>>> import numpy as np
>>> np.set_printoptions(suppress=True, linewidth=100)
>>> tidy = lambda a: np.round(a, 2) + 0
>>> other = np.array([[1, 1], [1, -1]])
>>> rng = np.random.default_rng(272806)
>>> data = np.kron(other, np.kron(other, other))[rng.permutation(8)][:3]
>>> data
array([[ 1, -1,  1, -1,  1, -1,  1, -1],
       [ 1, -1, -1,  1,  1, -1, -1,  1],
       [ 1, -1,  1, -1, -1,  1, -1,  1]])
>>> t = np.radians(180)
>>> r_ = np.eye(8)
>>> r_[3, 3] = r_[2, 2] = np.cos(t)
>>> r_[3, 2], r_[2, 3] = -np.sin(t), np.sin(t)
>>> tidy(r_)
array([[ 1.,  0.,  0.,  0.,  0.,  0.,  0.,  0.],
       [ 0.,  1.,  0.,  0.,  0.,  0.,  0.,  0.],
       [ 0.,  0., -1.,  0.,  0.,  0.,  0.,  0.],
       [ 0.,  0.,  0., -1.,  0.,  0.,  0.,  0.],
       [ 0.,  0.,  0.,  0.,  1.,  0.,  0.,  0.],
       [ 0.,  0.,  0.,  0.,  0.,  1.,  0.,  0.],
       [ 0.,  0.,  0.,  0.,  0.,  0.,  1.,  0.],
       [ 0.,  0.,  0.,  0.,  0.,  0.,  0.,  1.]])
>>> other = data @ r_.T
>>> np.allclose(np.linalg.norm(data, axis=1), np.linalg.norm(other, axis=1))
True
>>> tidy(np.linalg.svd(data, compute_uv=False)), tidy(np.linalg.svd(other, compute_uv=False))
(array([2.83, 2.83, 2.83]), array([2.83, 2.83, 2.83]))
>>> blk = np.stack([data, -1 * data, data[::-1]])
>>> blk.shape
(3, 3, 8)
>>> np.einsum("bij,cij->bc", blk, blk)
array([[ 24, -24,   8],
       [-24,  24,  -8],
       [  8,  -8,  24]])
>>> tidy(np.linalg.norm(blk, axis=(1, 2)))
array([4.9, 4.9, 4.9])
>>> np.linalg.matrix_rank(blk.reshape(3, -1))
np.int64(2)
>>> blk.sum(axis=0)
array([[ 1, -1,  1, -1, -1,  1, -1,  1],
       [ 1, -1, -1,  1,  1, -1, -1,  1],
       [ 1, -1,  1, -1,  1, -1,  1, -1]])
>>> np.linalg.matrix_rank(blk)
array([3, 3, 3])
>>> A = np.tril(np.array([[-1, -2, 2], [0, 3, -3], [3, 0, 1]]), -1) + np.eye(3, dtype=int)
>>> A
array([[1, 0, 0],
       [0, 1, 0],
       [3, 0, 1]])
>>> w, vecs = np.linalg.eig(A)
>>> np.prod(w)
np.float64(1.0)
>>> w
array([1., 1., 1.])
>>> tidy(np.sort(np.linalg.eigvals(A @ A)))
array([1., 1., 1.])
>>> r0 = np.array([2, 5, 0])
>>> other = A + np.outer(r0, np.eye(3)[2])
>>> np.linalg.matrix_rank(other - A)
np.int64(1)
>>> np.linalg.matrix_rank(np.linalg.inv(other) - np.linalg.inv(A), tol=1e-8)
np.int64(1)
>>> E = np.load("mat.npy")
>>> E
array([[-2.,  0.,  0.],
       [ 0., -2., -3.],
       [ 0., -3., -2.]])
>>> tidy(np.sort(np.linalg.eigvals(E).real))
array([-5., -2.,  1.])
>>> tidy(np.linalg.det(E))
np.float64(10.0)
>>> E @ E
array([[ 4.,  0.,  0.],
       [ 0., 13., 12.],
       [ 0., 12., 13.]])
>>> np.flatnonzero(np.linalg.matrix_power((E != 0) + (E.T != 0) + np.eye(3), 3)[0])
array([0])
>>> t = np.radians(60)
>>> r_ = np.eye(3)
>>> r_[0, 0] = r_[1, 1] = np.cos(t)
>>> r_[0, 1], r_[1, 0] = -np.sin(t), np.sin(t)
>>> tidy(r_)
array([[ 0.5 , -0.87,  0.  ],
       [ 0.87,  0.5 ,  0.  ],
       [ 0.  ,  0.  ,  1.  ]])
>>> other = E @ r_.T
>>> np.allclose(E @ E.T, other @ other.T)
True
>>> tidy(other)
array([[-1.  , -1.73,  0.  ],
       [ 1.73, -1.  , -3.  ],
       [ 2.6 , -1.5 , -2.  ]])
>>> E[1] @ E[0]
np.float64(0.0)
>>> tidy(np.linalg.norm(E, "nuc"))
np.float64(8.0)
>>> tidy(np.linalg.norm(E, 2))
np.float64(5.0)
>>> np.linalg.norm(E, axis=1).argmax()
np.int64(1)
>>> w, vecs = np.linalg.eig(E)
>>> tidy(np.sort(np.linalg.eigvals(E @ E)))
array([ 1.,  4., 25.])
>>> tidy(E @ vecs[:, 0] - w[0] * vecs[:, 0])
array([0., 0., 0.])
>>> X = np.array([[-5, 5, 0, 0, 0, 0],
...     [0, -3, 0, 0, 0, 0],
...     [-1, 0, 0, 0, 0, 0],
...     [0, 0, -5, 5, 0, 0],
...     [0, 0, 0, -3, 0, 0],
...     [0, 0, -1, 0, 0, 0],
...     [0, 0, 0, 0, -5, 5],
...     [0, 0, 0, 0, 0, -3],
...     [0, 0, 0, 0, -1, 0]])
>>> vec = np.array([8, 8, -1, -4, 4, -6])
>>> target = X @ vec
>>> tidy(np.linalg.solve(X.T @ X, X.T @ target))
array([ 8.,  8., -1., -4.,  4., -6.])
>>> target
array([  0, -24,  -8, -15,  12,   1, -50,  18,  -4])
>>> target = target + 0.3 * rng.normal(size=9)
>>> tidy(target)
array([  0.  , -24.2 ,  -7.45, -14.8 ,  12.67,   1.7 , -49.73,  17.65,  -3.44])
>>> beta, *_ = np.linalg.lstsq(X, target)
>>> beta.round()
array([ 8.,  8., -1., -4.,  4., -6.])
>>> tidy(beta)
array([ 7.98,  8.01, -1.32, -4.27,  3.98, -5.94])
>>> tidy(X.T @ (target - X @ beta))
array([0., 0., 0., 0., 0., 0.])
>>> vec = np.array([-1, 2, -1, 1, -2, -3])
>>> h1 = np.maximum(X @ vec, 0)
>>> tidy(np.tanh(X @ vec))
array([ 1.  , -1.  ,  0.76,  1.  , -1.  ,  0.76, -1.  ,  1.  ,  0.96])
>>> h1
array([15,  0,  1, 10,  0,  1,  0,  9,  2])
>>> np.maximum(X @ (3 * vec), 0)
array([45,  0,  3, 30,  0,  3,  0, 27,  6])
>>> X.T @ h1
array([-76,  75, -51,  50,  -2, -27])
>>> np.flatnonzero(h1 > 1e-9)
array([0, 2, 3, 5, 7, 8])
>>> np.maximum(X @ vec, 0) - np.maximum(-X @ vec, 0)
array([15, -6,  1, 10, -3,  1, -5,  9,  2])
